$ python3 -q
>>> import numpy as np
>>> import numpy.linalg as la
>>> np.set_printoptions(precision=2, suppress=True, linewidth=160, legacy="1.25")
>>> A = np.array([[-3, 3, -5, -1], [-3, 5, 4, 1], [-1, 3, -4, 0], [3, -3, 3, 3]])
>>> A[-1] = A[0] + -3 * A[1]
>>> print(A)
[[ -3   3  -5  -1]
 [ -3   5   4   1]
 [ -1   3  -4   0]
 [  6 -12 -17  -4]]
>>> r = la.matrix_rank(A)
>>> print(r)
3
>>> N = la.svd(A)[2][r:].T
>>> print(np.round(A @ N, 2) + 0)
[[0.]
 [0.]
 [0.]
 [0.]]
>>> print([int(la.matrix_rank(np.delete(A, i, axis=0))) for i in range(4)])
[3, 3, 2, 3]
>>> print(la.matrix_rank(A.T @ A), la.matrix_rank(A @ A.T))
3 3
>>> print(np.allclose(A @ N, 0))
True
>>> print(N[:, 0] / N[np.abs(N[:, 0]).round(6).argmax(), 0])
[-0.43 -0.34 -0.15  1.  ]
>>> print([int(la.matrix_rank(A[:, :j + 1])) for j in range(4)])
[1, 2, 3, 3]
>>> W1 = np.array([[3, 5, 3], [-4, 4, 0], [-5, -4, -4], [0, -4, 1]])
>>> c = np.array([3, 2, 0])
>>> hid = np.maximum(A @ W1 + c, 0)
>>> print((hid > 0).mean(axis=0))
[0.75 0.75 0.75]
>>> print(la.matrix_rank(hid))
3
>>> C = np.array([[4, 5], [-1, -3], [0, -5]])
>>> print((hid @ C).round(6).argmax(axis=1))
[0 0 0 0]
>>> print(W1 @ C)
[[  7 -15]
 [-20 -32]
 [-16   7]
 [  4   7]]
>>> U, sv, vt = la.svd(A)
>>> vecs = vt[:(sv > 1e-8).sum()]
>>> rng = np.random.default_rng(2483)
>>> x0 = A[0] + 5 * A[3] + rng.integers(2) * np.eye(4)[3]
>>> print(x0)
[ 27. -57. -90. -20.]
>>> print(np.diag(vecs.T @ vecs))
[0.86 0.91 0.98 0.24]
>>> print(np.allclose(A @ A.T, A.T @ A))
False
>>> print((A - A.T) / 2)
[[ 0.   3.  -2.  -3.5]
 [-3.   0.   0.5  6.5]
 [ 2.  -0.5  0.   8.5]
 [ 3.5 -6.5 -8.5  0. ]]
>>> print(np.round(np.sort(np.abs(la.eigvals(A))), 2) + 0)
[0.   2.12 2.18 6.06]
>>> K = np.load("w.npy")
>>> print(K)
[[4 0 0]
 [0 4 2]
 [0 0 2]]
>>> print(la.matrix_power(K - np.diag(np.diag(K)), 3))
[[0 0 0]
 [0 0 0]
 [0 0 0]]
>>> print([int(la.matrix_rank(la.matrix_power(K, p))) for p in range(1, 4)])
[3, 3, 3]
>>> print(la.matrix_rank(K - K[0, 0] * np.eye(3)))
1
>>> out = np.array([[9, 5, -5], [9, 8, -8]])
>>> C = np.kron(out, K)
>>> print(la.matrix_rank(C))
6
>>> print(C)
[[ 36   0   0  20   0   0 -20   0   0]
 [  0  36  18   0  20  10   0 -20 -10]
 [  0   0  18   0   0  10   0   0 -10]
 [ 36   0   0  32   0   0 -32   0   0]
 [  0  36  18   0  32  16   0 -32 -16]
 [  0   0  18   0   0  16   0   0 -16]]
>>> print(C.shape)
(6, 9)
